$ python -q
>>> import numpy as np
>>> from numpy import linalg as LA
>>> np.set_printoptions(precision=3, suppress=True, linewidth=120)
>>> J = np.load("arr.npy")
>>> J
array([[ 0.72, -1.08,  0.09, -0.72],
       [-1.2 ,  1.8 , -0.15,  1.2 ],
       [ 0.4 , -0.6 ,  0.05, -0.4 ]])
>>> np.diff(J, axis=0)
array([[-1.92,  2.88, -0.24,  1.92],
       [ 1.6 , -2.4 ,  0.2 , -1.6 ]])
>>> np.round(LA.svd(J, compute_uv=False), 3) + 0
array([3.006, 0.   , 0.   ])
>>> LA.matrix_rank(J)
np.int64(1)
>>> round(LA.norm(J), 3)
np.float64(3.006)
>>> np.count_nonzero(J)
np.int64(12)
>>> J.mean(axis=0)
array([-0.027,  0.04 , -0.003,  0.027])
>>> J - J[0]
array([[ 0.  ,  0.  ,  0.  ,  0.  ],
       [-1.92,  2.88, -0.24,  1.92],
       [-0.32,  0.48, -0.04,  0.32]])
>>> np.abs(J).max()
np.float64(1.8)
>>> J.sum(axis=1)
array([-0.99,  1.65, -0.55])
>>> np.unravel_index(np.abs(J).argmax(), J.shape)
(np.int64(1), np.int64(1))
>>> J[:, 4]
Traceback (most recent call last):
  File "<python-input-15>", line 1, in <module>
    J[:, 4]
    ~^^^^^^
IndexError: index 4 is out of bounds for axis 1 with size 4
>>> B = J / LA.norm(J, axis=1)
Traceback (most recent call last):
  File "<python-input-16>", line 1, in <module>
    B = J / LA.norm(J, axis=1)
        ~~^~~~~~~~~~~~~~~~~~~~
ValueError: operands could not be broadcast together with shapes (3,4) (3,) 
>>> B = J / LA.norm(J, axis=1, keepdims=True)
>>> C2 = B @ B.T
>>> (np.abs(C2) > 0.9).astype(int)
array([[1, 1, 1],
       [1, 1, 1],
       [1, 1, 1]])
>>> (C2 - 2 * np.eye(3)).round(6).argmax(axis=1)
array([2, 0, 0])
>>> C2
array([[ 1., -1.,  1.],
       [-1.,  1., -1.],
       [ 1., -1.,  1.]])
>>> Uu, s, VT = LA.svd(C2, full_matrices=False)
>>> np.abs(VT[0])
array([0.577, 0.577, 0.577])
>>> s.round(3) + 0
array([3., 0., 0.])
>>> np.round(VT @ VT.T, 3) + 0
array([[1., 0., 0.],
       [0., 1., 0.],
       [0., 0., 1.]])
>>> Uu.shape, s.shape, VT.shape
((3, 3), (3,), (3, 3))
>>> np.round(Uu.T @ C2 @ VT.T, 3) + 0
array([[3., 0., 0.],
       [0., 0., 0.],
       [0., 0., 0.]])
>>> np.allclose(Uu * s @ VT, C2)
True
>>> np.cumsum(s ** 2) / np.sum(s ** 2)
array([1., 1., 1.])
>>> E = np.array([[0.8, -0.9, -0.7, -0.4],
...     [0.8, -0.9, -0.4, 0.8],
...     [0.7, 1.0, -0.8, -0.7],
...     [-0.9, -2.3, -1.9, -0.3]])
>>> E
array([[ 0.8, -0.9, -0.7, -0.4],
       [ 0.8, -0.9, -0.4,  0.8],
       [ 0.7,  1. , -0.8, -0.7],
       [-0.9, -2.3, -1.9, -0.3]])
>>> Uu, s, VT = LA.svd(E, full_matrices=False)
>>> np.round(Uu.T @ E @ VT.T, 3) + 0
array([[3.375, 0.   , 0.   , 0.   ],
       [0.   , 1.708, 0.   , 0.   ],
       [0.   , 0.   , 1.472, 0.   ],
       [0.   , 0.   , 0.   , 0.543]])
>>> np.round(Uu.T @ Uu, 3) + 0
array([[1., 0., 0., 0.],
       [0., 1., 0., 0.],
       [0., 0., 1., 0.],
       [0., 0., 0., 1.]])
>>> s
array([3.375, 1.708, 1.472, 0.543])
>>> np.abs(VT[0])
array([0.139, 0.804, 0.576, 0.034])
>>> np.allclose(Uu * s @ VT, E)
True
>>> E.reshape(-1, 2)
array([[ 0.8, -0.9],
       [-0.7, -0.4],
       [ 0.8, -0.9],
       [-0.4,  0.8],
       [ 0.7,  1. ],
       [-0.8, -0.7],
       [-0.9, -2.3],
       [-1.9, -0.3]])
>>> E.reshape(4, 5)
Traceback (most recent call last):
  File "<python-input-39>", line 1, in <module>
    E.reshape(4, 5)
    ~~~~~~~~~^^^^^^
ValueError: cannot reshape array of size 16 into shape (4,5)
>>> blk = E.reshape(4, 2, -1)
>>> np.swapaxes(blk, 1, 2)[1]
array([[ 0.8, -0.4],
       [-0.9,  0.8]])
>>> np.einsum("ihd,ihd->ih", blk, blk)
array([[1.45, 0.65],
       [1.45, 0.8 ],
       [1.49, 1.13],
       [6.1 , 3.7 ]])
>>> blk.transpose(1, 0, 2)
array([[[ 0.8, -0.9],
        [ 0.8, -0.9],
        [ 0.7,  1. ],
        [-0.9, -2.3]],

       [[-0.7, -0.4],
        [-0.4,  0.8],
        [-0.8, -0.7],
        [-1.9, -0.3]]])
>>> r0 = np.array([5, -1, 3, 2])
>>> B = E + np.outer(r0, np.eye(4)[1])
>>> round(float(LA.det(B) / LA.det(E)), 3), round(1 + LA.solve(E, r0)[1], 3)
(-0.708, np.float64(-0.708))
>>> LA.matrix_rank(B - E)
np.int64(1)
>>> B
array([[ 0.8,  4.1, -0.7, -0.4],
       [ 0.8, -1.9, -0.4,  0.8],
       [ 0.7,  4. , -0.8, -0.7],
       [-0.9, -0.3, -1.9, -0.3]])
>>> feats = np.load("block11.npy")
>>> feats
array([[-0.12 ,  5.887, -6.409],
       [ 0.152,  6.323, -5.782],
       [ 1.228,  7.516, -6.057],
       [-0.807,  5.932, -4.997],
       [-0.689,  5.679, -6.397],
       [ 0.142,  5.673, -7.578],
       [-0.093,  5.812, -6.423],
       [ 1.3  ,  7.028, -8.669],
       [-0.434,  5.371, -6.617],
       [ 1.035,  6.702, -4.957],
       [-0.536,  5.585, -6.266],
       [-0.017,  6.239, -6.704]])
>>> Uu, s, VT = LA.svd(feats)
>>> np.argmax(s[:-1] / (s[1:] + 1e-6)) + 1
np.int64(1)
>>> s
array([30.888,  2.934,  2.137])
>>> B = Uu[:, :1] @ np.diag(s[:1]) @ VT[:1]
>>> np.round(np.abs(feats - B).max(), 3)
np.float64(1.123)
>>> LA.matrix_rank(B)
np.int64(1)
>>> m1 = np.load("run19.npy")
>>> m1
array([[-0.35, -0.98,  0.49],
       [ 0.1 ,  0.28, -0.14],
       [-0.9 , -2.52,  1.26]])
>>> rk = LA.matrix_rank(m1)
>>> rk
np.int64(1)
>>> N = LA.svd(m1)[2][rk:].T
>>> np.round(m1 @ N, 3) + 0
array([[0., 0.],
       [0., 0.],
       [0., 0.]])
>>> np.allclose(m1 @ N, 0)
True
>>> N.shape
(3, 2)
>>> LA.matrix_rank(m1.T @ m1), LA.matrix_rank(m1 @ m1.T)
(np.int64(1), np.int64(1))
>>> round(LA.norm(m1, 2) / LA.norm(m1), 3)
np.float64(1.0)
>>> Uu, s, VT = LA.svd(m1)
>>> vecs = VT[:(s > 1e-8).sum()]
>>> rng = np.random.default_rng(22037)
>>> x = m1[2] + -2 * m1[0] + rng.integers(2) * np.eye(3)[1]
>>> x
array([-0.2 ,  0.44,  0.28])
>>> np.allclose(vecs.T @ vecs @ x, x)
False
>>> LA.matrix_rank(np.vstack([m1, x]))
np.int64(2)
>>> np.diag(vecs.T @ vecs)
array([0.093, 0.726, 0.181])
>>> r0, r1 = m1[0], m1[1]
>>> r0 @ r0
np.float64(1.323)
>>> r0 @ r1
np.float64(-0.378)
>>> pr = (r0 @ r1) / (r0 @ r0) * r0
>>> pr
array([ 0.1 ,  0.28, -0.14])
>>> round(LA.norm(r0 + r1) ** 2 + LA.norm(r0 - r1) ** 2, 3)
np.float64(2.862)
>>> (r1 - pr) @ r0
np.float64(0.0)
>>> np.outer(r0, r1)
array([[-0.035, -0.098,  0.049],
       [-0.098, -0.274,  0.137],
       [ 0.049,  0.137, -0.069]])
>>> mat = np.loadtxt("x.csv", delimiter=",")
>>> mat
array([[ 68., -40., -35., -70.],
       [-40., 142.,  80.,  48.],
       [-35.,  80.,  99.,  71.],
       [-70.,  48.,  71.,  92.]])
>>> LA.cond(mat) > 100
np.True_
>>> round(LA.norm(mat, 2) / LA.norm(mat), 3)
np.float64(0.949)
>>> LA.matrix_rank(mat, rtol=0.1)
np.int64(3)
>>> np.argsort(-LA.norm(mat, axis=0).round(6), kind="stable")[:3]
array([1, 2, 3])
>>> proj = np.triu(np.array([[5, -4, -1, -5], [-3, -1, 2, 5], [-1, 3, 0, 2], [-1, 0, 1, -5]]), 1) + np.eye(4)
>>> B = proj @ mat @ LA.inv(proj)
>>> B
array([[  613.,  1524., -3244.,  1140.],
       [ -460., -1298.,  2769.,  -698.],
       [ -175.,  -524.,  1114.,  -228.],
       [  -70.,  -232.,   465.,   -28.]])
>>> np.poly(B)
array([      1.,    -401.,   37404., -902428.,   43264.])
>>> proj @ mat - mat @ proj
array([[ 545., -616., -626., -113.],
       [-420.,  240.,  229., -468.],
       [-140.,  -44.,  -53., -589.],
       [   0., -280., -166., -732.]])
>>> LA.matrix_rank(B)
np.int64(4)
>>> np.trace(B), np.trace(mat)
(np.float64(401.0), np.float64(401.0))
>>> data = np.array([[2, 0, 0], [0, -2, 0], [0, 0, 1]])
>>> ev, vecs = LA.eig(data)
>>> np.prod(ev)
np.float64(-4.0)
>>> np.sort(LA.eigvals(LA.inv(data)))
array([-0.5,  0.5,  1. ])
>>> data @ vecs[:, 0] - ev[0] * vecs[:, 0]
array([0., 0., 0.])
